$ python3 -q
>>> import numpy as np
>>> np.set_printoptions(suppress=True, linewidth=140)
>>> data = np.load("out12.npy")
>>> print(data)
[[-2.953  4.02  -7.046]
 [-2.983  3.98  -7.048]
 [-2.937  3.993 -6.99 ]
 [-2.947  4.034 -6.991]
 [-2.982  3.982 -7.14 ]
 [-2.982  4.003 -7.021]
 [-2.958  4.076 -6.914]
 [-3.026  3.934 -6.945]
 [-2.924  4.013 -7.022]
 [-3.108  4.129 -6.992]
 [-3.027  4.007 -7.021]
 [-2.986  3.991 -7.098]
 [-3.029  3.981 -7.057]
 [ 5.996  5.065  5.934]
 [ 6.11   4.948  5.91 ]
 [ 5.911  4.997  5.923]
 [ 6.093  5.083  6.013]
 [ 5.976  4.972  5.99 ]
 [ 6.07   5.006  6.058]
 [ 6.105  4.986  5.948]
 [ 6.     4.986  5.974]
 [ 5.835  5.023  5.954]
 [ 5.963  4.953  6.   ]
 [ 6.022  4.999  6.062]
 [ 5.96   4.993  5.987]
 [ 6.012  5.032  5.931]]
>>> Xs = data - data.mean(axis=0)
>>> evecs = np.linalg.svd(Xs)[2][:2]
>>> M2 = Xs - Xs @ evecs.T @ evecs
>>> print(np.round(M2.std(axis=0), 3))
[0.009 0.038 0.009]
>>> print(np.linalg.norm(M2, axis=1).round(6).argmax())
7
>>> x0 = np.array([1, 0, 0])
>>> y = data @ x0
>>> print(y)
[-2.953 -2.983 -2.937 -2.947 -2.982 -2.982 -2.958 -3.026 -2.924 -3.108 -3.027 -2.986 -3.029  5.996  6.11   5.911  6.093  5.976  6.07
  6.105  6.     5.835  5.963  6.022  5.96   6.012]
>>> print(np.round(np.linalg.pinv(data) @ data, 3) + 0)
[[1. 0. 0.]
 [0. 1. 0.]
 [0. 0. 1.]]
>>> rng = np.random.default_rng(46)
>>> y = y + 0.05 * rng.normal(size=26)
>>> print(y.round(3))
[-2.978 -2.922 -2.951 -2.91  -3.04  -3.053 -2.959 -3.048 -2.92  -3.082 -3.011 -3.004 -3.075  5.943  6.122  5.997  6.093  5.916  6.061
  6.145  6.01   5.772  5.964  6.049  6.002  5.912]
>>> b, *_ = np.linalg.lstsq(data, y)
>>> print(np.round(data.T @ (y - data @ b), 3) + 0)
[0. 0. 0.]
>>> print(round(np.linalg.norm(y - data @ b), 3))
0.221
>>> print(b.round())
[1. 0. 0.]
>>> M2 = data / np.linalg.norm(data, axis=1, keepdims=True)
>>> cov = M2 @ M2.T
>>> print(cov[22].round(3))
[-0.472 -0.477 -0.472 -0.469 -0.479 -0.475 -0.464 -0.481 -0.471 -0.47  -0.477 -0.478 -0.48   1.     1.     1.     1.     1.     1.
  1.     1.     1.     1.     1.     1.     1.   ]
>>> print(round(float(np.degrees(np.arccos(np.clip(cov[22, 19], -1, 1)))), 3))
0.797
>>> print(np.round(np.linalg.norm(M2, axis=1), 3))
[1. 1. 1. 1. 1. 1. 1. 1. 1. 1. 1. 1. 1. 1. 1. 1. 1. 1. 1. 1. 1. 1. 1. 1. 1. 1.]
